$ python3 -q
>>> import numpy as np
>>> np.set_printoptions(precision=3, suppress=True, linewidth=200)
>>> rd = lambda a: np.round(a, 3) + 0
>>> M = np.load("data.npy")
>>> M
array([[ -1.135, -10.353,  -6.76 ,  -4.995],
       [-10.706,   3.429,  -2.172,   5.565],
       [-10.533,   3.371,  -3.081,   5.824],
       [-11.054,   6.531,  -2.63 ,   5.751],
       [ -9.884,   5.675,  -3.351,   6.264],
       [ -3.729, -10.945,  -5.7  ,  -5.391],
       [ -1.233,  -7.929,  -5.233,  -6.09 ],
       [-11.5  ,   4.228,  -3.88 ,   5.197],
       [ -0.541,  -8.346,  -4.776,  -4.196],
       [-10.284,   3.717,  -3.825,   6.238],
       [ -3.673,  -8.221,  -4.815,  -3.967],
       [ -1.867,  -9.326,  -6.257,  -4.847],
       [ -0.919,  -7.771,  -6.785,  -3.636],
       [ -8.937,   4.723,  -5.364,   6.861],
       [  1.358,  -7.576,  -4.301,  -5.655],
       [ -0.956,  -7.856,  -3.676,  -2.895],
       [ -9.563,   4.54 ,  -3.939,   6.095],
       [ -9.305,   5.386,  -3.442,   6.061],
       [-10.205,   4.44 ,  -3.923,   6.424],
       [ -1.374,  -8.647,  -3.849,  -5.166],
       [-10.609,   3.731,  -4.628,   4.933],
       [ -8.675,   5.956,  -2.825,   6.481],
       [-10.785,   3.408,  -2.576,   4.984],
       [ -1.79 ,  -8.509,  -6.379,  -3.472],
       [-11.252,   5.653,  -3.086,   7.739],
       [ -0.054,  -8.003,  -4.796,  -4.77 ],
       [-10.026,   3.271,  -1.486,   6.323],
       [  0.39 ,  -8.234,  -5.276,  -6.852],
       [ -9.276,   5.04 ,  -3.558,   6.707],
       [ -8.629,   4.655,  -2.364,   7.881],
       [-10.072,   2.023,  -4.46 ,   6.033],
       [  0.314,  -7.275,  -3.655,  -4.508],
       [  0.104,  -9.701,  -4.441,  -4.648],
       [ -9.628,   6.143,  -3.806,   6.163],
       [ -0.638,  -9.698,  -5.752,  -4.978],
       [-10.167,   3.076,  -0.951,   6.918],
       [ -9.565,   2.5  ,  -3.169,   7.132]])
>>> hat = M @ np.linalg.solve(M.T @ M, M.T)
>>> print(rd(np.linalg.eigvalsh(hat)))
[0. 0. 0. 0. 0. 0. 0. 0. 0. 0. 0. 0. 0. 0. 0. 0. 0. 0. 0. 0. 0. 0. 0. 0. 0. 0. 0. 0. 0. 0. 0. 0. 0. 1. 1. 1. 1.]
>>> rd(hat @ M[:, 3])
array([-4.995,  5.565,  5.824,  5.751,  6.264, -5.391, -6.09 ,  5.197, -4.196,  6.238, -3.967, -4.847, -3.636,  6.861, -5.655, -2.895,  6.095,  6.061,  6.424, -5.166,  4.933,  6.481,  4.984, -3.472,
        7.739, -4.77 ,  6.323, -6.852,  6.707,  7.881,  6.033, -4.508, -4.648,  6.163, -4.978,  6.918,  7.132])
